% python3 -q
>>> import numpy as np
>>> import numpy.linalg as la
>>> np.set_printoptions(suppress=True, linewidth=200)
>>> feats = np.load("m.npy")
>>> feats.round(2)
array([[-0.59, -0.69,  0.42],
       [ 0.78, -0.61,  0.09],
       [ 0.2 ,  0.38,  0.91]])
>>> round(float(la.norm(feats, 1)), 2), round(float(la.norm(feats, np.inf)), 2)
(1.68, 1.7)
>>> np.round(la.norm(feats, axis=0), 2)
array([1., 1., 1.])
>>> feats[2] @ feats[0]
np.float64(0.0)
>>> np.round(la.norm(feats, "nuc"), 2)
np.float64(3.0)
>>> la.norm(feats, axis=1).argmax()
np.int64(0)
>>> np.round(la.norm(feats, axis=1), 2)
array([1., 1., 1.])
>>> K = np.diag(np.array([0, 2, 3, 0, 3, 1, 0, 2, 0]))
>>> K
array([[0, 0, 0, 0, 0, 0, 0, 0, 0],
       [0, 2, 0, 0, 0, 0, 0, 0, 0],
       [0, 0, 3, 0, 0, 0, 0, 0, 0],
       [0, 0, 0, 0, 0, 0, 0, 0, 0],
       [0, 0, 0, 0, 3, 0, 0, 0, 0],
       [0, 0, 0, 0, 0, 1, 0, 0, 0],
       [0, 0, 0, 0, 0, 0, 0, 0, 0],
       [0, 0, 0, 0, 0, 0, 0, 2, 0],
       [0, 0, 0, 0, 0, 0, 0, 0, 0]])
>>> rng = np.random.default_rng(746)
>>> Y = K + rng.integers(-2, 3, (9, 5)) @ rng.integers(-2, 3, (5, 9))
>>> Y
array([[  6,  -4,  -2,   0,   4,   0,   1,  -4,   7],
       [ -3,   1,   2,  -1,   4,  -4,   1,  -5,  -4],
       [ -2,  -2,   6,  -3,   6,   7,  -4,  -1,  -2],
       [ 10,   3,  -4,  -5,   2,   1,   8,   5,   4],
       [  4,   2,  -1,   1,   3,  -3,   5,   3,   0],
       [-10,  -4,   7,   5,   4,   2,  -8,  -5,  -7],
       [ -5,  -6,   5,   1,   8,   4,  -7,  -7,  -2],
       [  6,  -5,  -5,   0,   0,  -4,   1,  -6,  11],
       [ -7,  -1,   1,   8,  -8,  -5,  -5,  -2,  -1]])
>>> Y - K
array([[  6,  -4,  -2,   0,   4,   0,   1,  -4,   7],
       [ -3,  -1,   2,  -1,   4,  -4,   1,  -5,  -4],
       [ -2,  -2,   3,  -3,   6,   7,  -4,  -1,  -2],
       [ 10,   3,  -4,  -5,   2,   1,   8,   5,   4],
       [  4,   2,  -1,   1,   0,  -3,   5,   3,   0],
       [-10,  -4,   7,   5,   4,   1,  -8,  -5,  -7],
       [ -5,  -6,   5,   1,   8,   4,  -7,  -7,  -2],
       [  6,  -5,  -5,   0,   0,  -4,   1,  -8,  11],
       [ -7,  -1,   1,   8,  -8,  -5,  -5,  -2,  -1]])
>>> np.abs(Y - K).sum(axis=1)
array([28, 25, 30, 42, 19, 51, 45, 40, 38])
>>> la.matrix_rank(Y - K, tol=1e-8)
np.int64(5)
